$ python -q
>>> import numpy as np
>>> np.set_printoptions(precision=2, suppress=True, linewidth=160, floatmode="fixed")
>>> tidy = lambda a: np.round(a, 2) + 0
>>> arr = 0.5 ** np.abs(np.subtract.outer(np.arange(4), np.arange(4)))
>>> print(tidy(arr))
[[1.00 0.50 0.25 0.12]
 [0.50 1.00 0.50 0.25]
 [0.25 0.50 1.00 0.50]
 [0.12 0.25 0.50 1.00]]
>>> x = np.array([5, 0, -1, -5])
>>> target = arr @ x
>>> c, lr = np.zeros(4), 1 / np.linalg.norm(arr, 2) ** 2
>>> for i in range(300):
...     c -= lr * arr.T @ (arr @ c - target)
...     if i % 50 == 0: print(i, round(np.linalg.norm(arr @ c - target), 2))
... 
0 5.2
50 0.18
100 0.03
150 0.01
200 0.0
250 0.0
>>> print(tidy(c))
[ 5.00  0.00 -1.00 -5.00]
>>> data = np.load("case7.npy")
>>> print(tidy(data))
[[ 0.14  0.35 -0.01]
 [ 0.35  0.86  0.01]
 [-0.01  0.01  1.00]]
>>> vals, vecs = np.linalg.eigh(data)
>>> x = np.array([1, -3, -5])
>>> print(tidy(np.linalg.eigvalsh(data[1:, 1:])))
[0.86 1.00]
>>> print(tidy(x @ data @ x / (x @ x)), tidy(vals[0]), tidy(vals[-1]))
0.89 0.0 1.0
>>> print(tidy(np.abs(data).sum(axis=1).max()), tidy(np.abs(vals).max()))
1.21 1.0
>>> hat = np.triu(np.array([[-2, 2, 9], [9, -5, -8], [1, -7, -8]]), 1) + np.eye(3)
>>> Y = hat @ data @ np.linalg.inv(hat)
>>> print(np.linalg.matrix_rank(Y))
2
>>> print(tidy(np.linalg.det(Y)))
0.0
>>> print(tidy(hat @ data - data @ hat))
[[ 0.58  1.48 10.52]
 [ 0.11 -0.74 -4.28]
 [ 0.00  0.03  0.17]]
>>> print(tidy(Y))
[[  0.72   0.68   7.94]
 [  0.46  -0.10 -12.94]
 [ -0.01   0.03   1.38]]
>>> rng = np.random.default_rng(752586)
>>> idx = rng.permutation(3)
>>> print(idx)
[2 0 1]
>>> Y = data[idx][:, idx]
>>> print(tidy(np.diag(Y)))
[1.00 0.14 0.86]
>>> print(tidy(Y))
[[ 1.00 -0.01  0.01]
 [-0.01  0.14  0.35]
 [ 0.01  0.35  0.86]]
>>> print(np.allclose(Y, data))
False
>>> T = np.stack([data, -1 * data, data[::-1]])
>>> print(tidy(T.sum(axis=0)))
[[-0.01  0.01  1.00]
 [ 0.35  0.86  0.01]
 [ 0.14  0.35 -0.01]]
>>> print(T.shape)
(3, 3, 3)
>>> print(tidy(np.einsum("bij,cij->bc", T, T)))
[[ 2.00 -2.00  0.83]
 [-2.00  2.00 -0.83]
 [ 0.83 -0.83  2.00]]
